$ ipython --no-banner

In [1]: import numpy as np

In [2]: import numpy.linalg as la

In [3]: np.set_printoptions(precision=2, suppress=True, linewidth=200)

In [4]: feats = np.array([[-5, -2, -2, 8, -6], [-9, -8, 2, 5, 3], [9, -5, 4, -9, -4]])

In [5]: feats[1] = feats[2]

In [6]: feats
Out[6]: 
array([[-5, -2, -2,  8, -6],
       [ 9, -5,  4, -9, -4],
       [ 9, -5,  4, -9, -4]])

In [7]: # rows 1 and 2 are equal

In [8]: feats @ la.pinv(feats) @ feats
Out[8]: 
array([[-5., -2., -2.,  8., -6.],
       [ 9., -5.,  4., -9., -4.],
       [ 9., -5.,  4., -9., -4.]])

In [9]: np.allclose(feats[:-1].T @ la.lstsq(feats[:-1].T, feats[-1])[0], feats[-1])
Out[9]: True

In [10]: np.round(np.trace(la.pinv(feats) @ feats), 2)
Out[10]: np.float64(2.0)

In [11]: A2 = np.array([[2, 0, 2], [1, 2, 0]])

In [12]: W2 = np.kron(A2, feats)

In [13]: round(la.norm(W2, 2), 2), round(float(la.norm(A2, 2) * la.norm(feats, 2)), 2)
Out[13]: (np.float64(66.07), 66.07)

In [14]: W2.shape
Out[14]: (6, 15)

In [15]: la.matrix_rank(W2)
Out[15]: np.int64(4)

In [16]: W2
Out[16]: 
array([[-10,  -4,  -4,  16, -12,   0,   0,   0,   0,   0, -10,  -4,  -4,  16, -12],
       [ 18, -10,   8, -18,  -8,   0,   0,   0,   0,   0,  18, -10,   8, -18,  -8],
       [ 18, -10,   8, -18,  -8,   0,   0,   0,   0,   0,  18, -10,   8, -18,  -8],
       [ -5,  -2,  -2,   8,  -6, -10,  -4,  -4,  16, -12,   0,   0,   0,   0,   0],
       [  9,  -5,   4,  -9,  -4,  18, -10,   8, -18,  -8,   0,   0,   0,   0,   0],
       [  9,  -5,   4,  -9,  -4,  18, -10,   8, -18,  -8,   0,   0,   0,   0,   0]])

In [17]: Uu, sig, Vt = la.svd(W2)

In [18]: V = Vt[:(sig > 1e-8).sum()]

In [19]: rng = np.random.default_rng(81)

In [20]: x = W2[0] + 5 * W2[4] + rng.integers(2) * np.eye(15)[0]

In [21]: x
Out[21]: array([ 35., -29.,  16., -29., -32.,  90., -50.,  40., -90., -40., -10.,  -4.,  -4.,  16., -12.])

In [22]: np.allclose(V.T @ V @ x, x)
Out[22]: True

In [23]: la.matrix_rank(np.vstack([W2, x]))
Out[23]: np.int64(4)

In [24]: A2 = np.array([[-5, 4], [2, -2]])

In [25]: data = np.tile(A2, (2, 2))

In [26]: data
Out[26]: 
array([[-5,  4, -5,  4],
       [ 2, -2,  2, -2],
       [-5,  4, -5,  4],
       [ 2, -2,  2, -2]])

In [27]: r0 = np.array([2, 1])

In [28]: np.correlate(data[0], data[2], "full")
Out[28]: array([-20,  41, -60,  82, -60,  41, -20])

In [29]: np.polyval(r0, data[0])
Out[29]: array([-9,  9, -9,  9])

In [30]: np.cross(data[0, :3], data[2, :3])
Out[30]: array([0, 0, 0])

In [31]: np.array([np.convolve(row, r0, "same") for row in data])
Out[31]: 
array([[-10,   3,  -6,   3],
       [  4,  -2,   2,  -2],
       [-10,   3,  -6,   3],
       [  4,  -2,   2,  -2]])

In [32]: x = np.array([1, 2, 0, 2])

In [33]: data @ x
Out[33]: array([11, -6, 11, -6])

In [34]: la.norm(data @ x) <= la.norm(data, 2) * la.norm(x) + 1e-9
Out[34]: np.True_

In [35]: np.einsum("ij,j->i", data, x)
Out[35]: array([11, -6, 11, -6])

In [36]: np.sign((data @ x).round(6))
Out[36]: array([ 1, -1,  1, -1])

In [37]: mat = np.array([[1, -1, 1, -1],
    ...:     [1, 0, 0, 0],
    ...:     [1, 1, 1, 1],
    ...:     [1, 2, 4, 8],
    ...:     [1, 3, 9, 27],
    ...:     [1, 4, 16, 64],
    ...:     [1, 5, 25, 125],
    ...:     [1, 6, 36, 216],
    ...:     [1, 7, 49, 343],
    ...:     [1, 8, 64, 512]])

In [38]: x = np.array([-5, 6, 7, 9])

In [39]: y = mat @ x

In [40]: coef, lr = np.zeros(4), 1 / la.norm(mat, 2) ** 2

In [41]: for i in range(8):
    ...:     coef -= lr * mat.T @ (mat @ coef - y)
    ...:     if i % 2 == 0: print(i, round(la.norm(mat @ coef - y), 2))
    ...: 
0 109.88
2 109.76
4 109.63
6 109.51

In [42]: coef
Out[42]: array([0.03, 0.2 , 1.39, 9.87])

In [43]: x = np.array([3, -1, 1, 0])

In [44]: y = mat @ x

In [45]: np.round(la.solve(mat.T @ mat, mat.T @ y), 2) + 0
Out[45]: array([ 3., -1.,  1.,  0.])

In [46]: np.round(la.lstsq(mat, y)[0], 2) + 0
Out[46]: array([ 3., -1.,  1.,  0.])

In [47]: y = y + 0.3 * rng.normal(size=10)

In [48]: y
Out[48]: array([ 5.23,  2.78,  3.15,  5.37,  9.01, 15.4 , 23.34, 32.93, 45.2 , 59.18])

In [49]: coef, *_ = la.lstsq(mat, y)

In [50]: np.round(mat.T @ (y - mat @ coef), 2) + 0
Out[50]: array([0., 0., 0., 0.])

In [51]: round(la.norm(y - mat @ coef), 2)
Out[51]: np.float64(0.58)

In [52]: coef.round(2) + 0
Out[52]: array([ 3.1 , -0.97,  1.  ,  0.  ])
